% python3 -q
>>> import numpy as np
>>> np.set_printoptions(suppress=True, linewidth=200)
>>> tidy = lambda a: np.round(a, 2) + 0
>>> data = np.load("sample11.npy")
>>> print(data)
[[ 0 -3  0]
 [ 0  1 -2]
 [-2  1  1]]
>>> Uu, sv, vt = np.linalg.svd(data, full_matrices=False)
>>> print(tidy(Uu.T @ Uu))
[[1. 0. 0.]
 [0. 1. 0.]
 [0. 0. 1.]]
>>> print(tidy(sv / sv[0]))
[1.   0.75 0.41]
>>> print(tidy(np.abs(vt[0])))
[0.24 0.97 0.08]
>>> print(tidy(vt @ vt.T))
[[1. 0. 0.]
 [0. 1. 0.]
 [0. 0. 1.]]
>>> print(Uu.shape, sv.shape, vt.shape)
(3, 3) (3,) (3, 3)
>>> print(tidy(sv))
[3.4  2.55 1.38]
>>> A = np.loadtxt("arr.csv", delimiter=",")
>>> print(A)
[[ 0.  1.  1.  2.]
 [-1.  0. -2. -1.]
 [-1.  2.  0.  0.]
 [-2.  1.  0.  0.]]
>>> other = A / np.linalg.norm(A, axis=1, keepdims=True)
>>> C2 = other @ other.T
>>> print(tidy(np.degrees(np.arccos(np.clip(C2[1, 2], -1, 1)))))
79.48
>>> print(tidy(np.linalg.norm(other, axis=1)))
[1. 1. 1. 1.]
>>> print(np.argwhere(np.triu(np.abs(C2) > 0.95, 1)))
[]
>>> print(tidy(C2))
[[ 1.   -0.67  0.37  0.18]
 [-0.67  1.    0.18  0.37]
 [ 0.37  0.18  1.    0.8 ]
 [ 0.18  0.37  0.8   1.  ]]
>>> print(tidy(C2[1]))
[-0.67  1.    0.18  0.37]
>>> u, r1 = C2[0], C2[1]
>>> print(tidy(u @ r1))
-1.2
>>> print(tidy(u @ u))
1.61
>>> pr = (u @ r1) / (u @ u) * u
>>> print(tidy(np.outer(u, r1)))
[[-0.67  1.    0.18  0.37]
 [ 0.44 -0.67 -0.12 -0.24]
 [-0.24  0.37  0.07  0.13]
 [-0.12  0.18  0.03  0.07]]
>>> print(np.linalg.matrix_rank(np.outer(u, r1)))
1
>>> print(tidy(r1 - pr))
[0.08 0.5  0.45 0.5 ]
>>> print(tidy(np.linalg.norm(u + r1) ** 2 + np.linalg.norm(u - r1) ** 2))
6.44
>>> X = np.load("dump.npy")
>>> print(X)
[[-3 -2  2]
 [ 5  5 -9]
 [ 1 -9  0]
 [-3 -9 -6]]
>>> rng = np.random.default_rng(93506)
>>> other = X + rng.integers(-2, 3, (4, 2)) @ rng.integers(-2, 3, (2, 3))
>>> print(other)
[[-4  0  4]
 [ 3  9 -5]
 [ 2 -9  0]
 [-3 -9 -6]]
>>> print(tidy(np.linalg.svd(other - X, compute_uv=False)))
[6.72 0.94 0.  ]
>>> print(np.abs(other - X).sum(axis=1))
[ 5 10  1  0]
>>> print(other - X)
[[-1  2  2]
 [-2  4  4]
 [ 1  0  0]
 [ 0  0  0]]
>>> print(np.linalg.matrix_rank(other - X, tol=1e-8))
2
>>> x = np.array([2, 3, 1])
>>> y = X @ x
>>> print(tidy(np.linalg.lstsq(X, y)[0]))
[2. 3. 1.]
>>> print(tidy(np.linalg.pinv(X) @ X))
[[1. 0. 0.]
 [0. 1. 0.]
 [0. 0. 1.]]
>>> y = y + 0.05 * rng.normal(size=4)
>>> print(tidy(y))
[ -9.97  15.99 -24.93 -39.06]
>>> beta, *_ = np.linalg.lstsq(X, y)
>>> print(tidy(X.T @ (y - X @ beta)))
[0. 0. 0.]
>>> print(beta.round())
[2. 3. 1.]
>>> other = np.array([[0, -1, 1], [3, 0, 3]])
>>> W2 = np.kron(other, data)
>>> print(W2.shape)
(6, 9)
>>> print(tidy(np.linalg.norm(W2, 2)), tidy(np.linalg.norm(other, 2) * np.linalg.norm(data, 2)))
14.64 14.64
>>> other = np.c_[X[:, :1] @ np.array([[1]]), np.array([-7, -8, 9, -1])]
>>> print(other)
[[-3 -7]
 [ 5 -8]
 [ 1  9]
 [-3 -1]]
>>> print(np.linalg.matrix_rank(np.c_[X, other]))
4
>>> print(np.linalg.matrix_rank(other))
2
>>> print(tidy(np.linalg.norm(other - X @ np.linalg.lstsq(X, other)[0], axis=0)))
[0.  6.7]
>>> W0 = np.load("w.npy")
>>> print(W0)
[[ 9. -4. -9.  0.]
 [ 0.  0. -3.  0.]
 [ 0.  5.  0.  0.]
 [ 0.  0.  0.  1.]]
>>> print(tidy(np.linalg.eigvals(W0)))
[9.+0.j   0.+3.87j 0.-3.87j 1.+0.j  ]
>>> print(tidy(np.poly(W0)))
[   1.  -10.   24. -150.  135.]
>>> print(tidy(np.linalg.det(2 * W0)), tidy(np.linalg.det(W0)))
2160.0 135.0
>>> print(tidy(np.linalg.det(W0[::-1])))
135.0
>>> print((np.linalg.matrix_power((W0 != 0) + (W0.T != 0) + np.eye(4), 4) > 0).astype(int))
[[1 1 1 0]
 [1 1 1 0]
 [1 1 1 0]
 [0 0 0 1]]
>>> u, r1 = W0[3], W0[1]
>>> print(u @ u)
1.0
>>> pr = (u @ r1) / (u @ u) * u
>>> print(np.outer(u, r1))
[[ 0.  0. -0.  0.]
 [ 0.  0. -0.  0.]
 [ 0.  0. -0.  0.]
 [ 0.  0. -3.  0.]]
>>> print(tidy(np.linalg.norm(u + r1) ** 2 + np.linalg.norm(u - r1) ** 2))
20.0
>>> print(pr)
[0. 0. 0. 0.]
>>> print(tidy(np.linalg.norm(W0[0] - W0[2])))
15.59
>>> print(tidy(np.linalg.norm(W0, 1)), tidy(np.linalg.norm(W0, np.inf)))
12.0 22.0
>>> print(np.linalg.norm(W0, axis=1).argmax())
0
>>> arr = np.loadtxt("run18.csv", delimiter=",")
>>> print(arr)
[[ 4. 49. 20.]
 [14. 32. 12.]
 [44. 61. 20.]
 [14. 12.  4.]
 [24. 50. 18.]
 [44. 71. 24.]
 [19. 51. 19.]
 [ 9. 23.  9.]
 [34. 58. 20.]
 [19. 46. 17.]
 [19. 31. 11.]
 [24. 45. 16.]
 [34. 63. 22.]
 [14. 47. 18.]
 [ 9. 28. 11.]
 [19. 46. 17.]
 [ 0. 10.  5.]
 [44. 61. 20.]
 [14. 22.  8.]
 [ 4.  4.  2.]
 [ 4. 29. 12.]
 [14. 17.  6.]
 [24. 60. 22.]
 [ 9. 33. 13.]]
>>> # row 15 repeats row 9
>>> cen = arr - arr.mean(axis=0)
>>> Uu, sv, vt = np.linalg.svd(cen, full_matrices=False)
>>> print(np.linalg.matrix_rank(cen))
3
>>> print(tidy(cen.mean(axis=0)))
[0. 0. 0.]
>>> print(tidy(np.abs(vt[-1])))
[0.11 0.37 0.92]
>>> print((np.sign(Uu[:, 0]) == np.sign(Uu[0, 0])).astype(int))
[1 0 1 0 1 1 1 0 1 1 0 1 1 1 0 1 0 1 0 0 0 0 1 0]
>>> print(np.abs(Uu[:, 0]).argmax())
5
>>> print(tidy((sv ** 2).sum() ** 2 / (sv ** 4).sum()))
1.19
>>> print(tidy(vt[0] * np.sign(vt[0, np.abs(vt[0]).argmax()])))
[0.51 0.82 0.27]
>>> x = np.array([0, 0, 0])
>>> y = arr @ x
>>> print(tidy(np.linalg.lstsq(arr, y)[0]))
[0. 0. 0.]
>>> print(tidy(np.linalg.solve(arr.T @ arr, arr.T @ y)))
[0. 0. 0.]
>>> y = y + 0.1 * rng.normal(size=24)
>>> print(tidy(y))
[-0.05  0.   -0.09  0.09  0.17  0.09  0.03  0.17 -0.11 -0.02 -0.02 -0.1  -0.05  0.04 -0.07  0.01 -0.03 -0.25  0.04  0.05 -0.05 -0.03 -0.09 -0.06]
>>> beta, *_ = np.linalg.lstsq(arr, y)
>>> print(tidy(np.linalg.norm(y - arr @ beta)))
0.42
>>> other = arr / np.linalg.norm(arr, axis=1, keepdims=True)
>>> C2 = other @ other.T
>>> print(tidy(np.linalg.norm(other, axis=1)))
[1. 1. 1. 1. 1. 1. 1. 1. 1. 1. 1. 1. 1. 1. 1. 1. 1. 1. 1. 1. 1. 1. 1. 1.]
>>> print(tidy(np.degrees(np.arccos(np.clip(C2[11, 10], -1, 1)))))
3.33
>>> feats = np.load("a.npy")
>>> print(feats)
[[ 2  2  2  2]
 [ 2  0  0  1]
 [ 1  1  0  2]
 [ 1  0  0  2]
 [-4  2  2 -1]]
>>> P = feats @ np.linalg.solve(feats.T @ feats, feats.T)
>>> print(tidy(np.linalg.eigvalsh(P)))
[0. 1. 1. 1. 1.]
>>> print(tidy(P @ feats[:, 0]))
[ 2.  2.  1.  1. -4.]
>>> print(tidy(P))
[[ 0.91  0.27  0.    0.    0.09]
 [ 0.27  0.18  0.    0.   -0.27]
 [ 0.    0.    1.    0.    0.  ]
 [ 0.    0.    0.    1.    0.  ]
 [ 0.09 -0.27  0.    0.    0.91]]
>>> print(np.linalg.matrix_rank(np.eye(5) - P))
1
>>> print(np.allclose(P @ P, P))
True
>>> print(tidy(np.trace(P)))
4.0
>>> M = np.load("data.npy")
>>> print(M)
[[-2  1 -1  1  3]
 [ 1  0 -1  3 -2]
 [-1 -1  2  3  1]
 [ 1  3  3  2 -1]
 [ 3 -2  1 -1 -2]]
>>> # symmetric, so the eigenvalues are real
>>> x = np.array([4, 4, 4, 1, 2])
>>> y = M @ x
>>> beta, lr = np.zeros(5), 1 / np.linalg.norm(M, 2) ** 2
>>> for i in range(150):
...     beta -= lr * M.T @ (M @ beta - y)
...     if i % 50 == 0: print(i, round(np.linalg.norm(M @ beta - y), 2))
... 
0 11.14
50 1.07
100 0.31
>>> print(tidy(np.linalg.cond(M)))
6.38
>>> print(tidy(beta))
[3.93 3.99 4.02 0.99 1.94]
>>> idx = rng.permutation(5)
>>> print(idx)
[0 2 1 4 3]
>>> other = M[idx][:, idx]
>>> print(other)
[[-2 -1  1  3  1]
 [-1  2 -1  1  3]
 [ 1 -1  0 -2  3]
 [ 3  1 -2 -2 -1]
 [ 1  3  3 -1  2]]
>>> print(np.diag(other))
[-2  2  0 -2  2]
>>> print(tidy(np.linalg.det(other)), tidy(np.linalg.det(M[idx])))
338.0 338.0
>>> print(np.trace(other))
0
>>> th = np.radians(135)
>>> R = np.eye(5)
>>> R[2, 2] = R[0, 0] = np.cos(th)
>>> R[2, 0], R[0, 2] = -np.sin(th), np.sin(th)
>>> print(tidy(R))
[[-0.71  0.    0.71  0.    0.  ]
 [ 0.    1.    0.    0.    0.  ]
 [-0.71  0.   -0.71  0.    0.  ]
 [ 0.    0.    0.    1.    0.  ]
 [ 0.    0.    0.    0.    1.  ]]
>>> other = M @ R.T
>>> print(np.allclose(np.linalg.norm(M, axis=1), np.linalg.norm(other, axis=1)))
True
>>> print(tidy(np.abs(other - M).max(axis=0)))
[4.41 0.   5.83 0.   0.  ]
>>> print(np.allclose(M @ M.T, other @ other.T))
True
>>> print(tidy(np.linalg.det(R)), tidy(np.trace(R)))
1.0 1.59
>>> def softmax(z):
...     e = np.exp(z - z.max(axis=-1, keepdims=True))
...     return e / e.sum(axis=-1, keepdims=True)
... 
>>> print(tidy(softmax(M).sum(axis=1)))
[1. 1. 1. 1. 1.]
>>> print(tidy(softmax(M[2] + 4)))
[0.01 0.01 0.24 0.65 0.09]
>>> S = M @ M.T / np.sqrt(5)
>>> print(tidy(softmax(S)))
[[0.99 0.   0.01 0.   0.  ]
 [0.   0.97 0.01 0.02 0.  ]
 [0.01 0.   0.97 0.02 0.  ]
 [0.   0.   0.   1.   0.  ]
 [0.   0.   0.   0.   1.  ]]
>>> print(tidy(softmax(S + np.triu(np.full(S.shape, -np.inf), 1))))
[[1.   0.   0.   0.   0.  ]
 [0.   1.   0.   0.   0.  ]
 [0.01 0.   0.99 0.   0.  ]
 [0.   0.   0.   1.   0.  ]
 [0.   0.   0.   0.   1.  ]]
>>> ev, evecs = np.linalg.eigh(M)
>>> x = np.array([8, 4, 1, 3, 8])
>>> print(tidy(evecs * np.maximum(ev, 0) @ evecs.T))
[[ 0.56  0.25 -0.15  0.28  0.34]
 [ 0.25  1.87 -0.24  1.82 -0.86]
 [-0.15 -0.24  2.9   1.91  0.34]
 [ 0.28  1.82  1.91  3.38 -0.56]
 [ 0.34 -0.86  0.34 -0.56  0.83]]
>>> print((np.sign(evecs[:, -1].round(6)) == np.sign(evecs[0, -1].round(6))).astype(int))
[1 1 1 1 0]
>>> print(tidy(evecs * np.abs(ev) @ evecs.T))
[[ 3.12 -0.5   0.7  -0.45 -2.31]
 [-0.5   3.74  0.52  0.63  0.28]
 [ 0.7   0.52  3.8   0.81 -0.33]
 [-0.45  0.63  0.81  4.77 -0.11]
 [-2.31  0.28 -0.33 -0.11  3.67]]
>>> print(tidy(x @ M @ x / (x @ x)), tidy(ev[0]), tidy(ev[-1]))
1.08 -6.03 5.59
>>> idx = rng.integers(0, 3, 5)
>>> m1 = (idx[:, None] == idx) * 2 + np.eye(5)
>>> print(m1)
[[3. 0. 2. 0. 2.]
 [0. 3. 0. 2. 0.]
 [2. 0. 3. 0. 2.]
 [0. 2. 0. 3. 0.]
 [2. 0. 2. 0. 3.]]
>>> ev, evecs = np.linalg.eigh(m1)
>>> print((ev > 1e-8).sum(), (ev < -1e-8).sum())
5 0
>>> print(tidy(evecs @ np.diag(ev) @ evecs.T))
[[3. 0. 2. 0. 2.]
 [0. 3. 0. 2. 0.]
 [2. 0. 3. 0. 2.]
 [0. 2. 0. 3. 0.]
 [2. 0. 2. 0. 3.]]
>>> print(tidy(evecs.T @ evecs))
[[1. 0. 0. 0. 0.]
 [0. 1. 0. 0. 0.]
 [0. 0. 1. 0. 0.]
 [0. 0. 0. 1. 0.]
 [0. 0. 0. 0. 1.]]
>>> print(tidy(np.linalg.svd(m1, compute_uv=False)))
[7. 5. 1. 1. 1.]
>>> print(tidy(ev.sum()), np.trace(m1))
15.0 15.0
>>> idx = rng.permutation(5)
>>> print(idx)
[4 0 3 1 2]
>>> other = m1[idx][:, idx]
>>> print(tidy(np.linalg.det(other)), tidy(np.linalg.det(m1[idx])))
35.0 35.0
>>> print(np.allclose(other, m1))
False
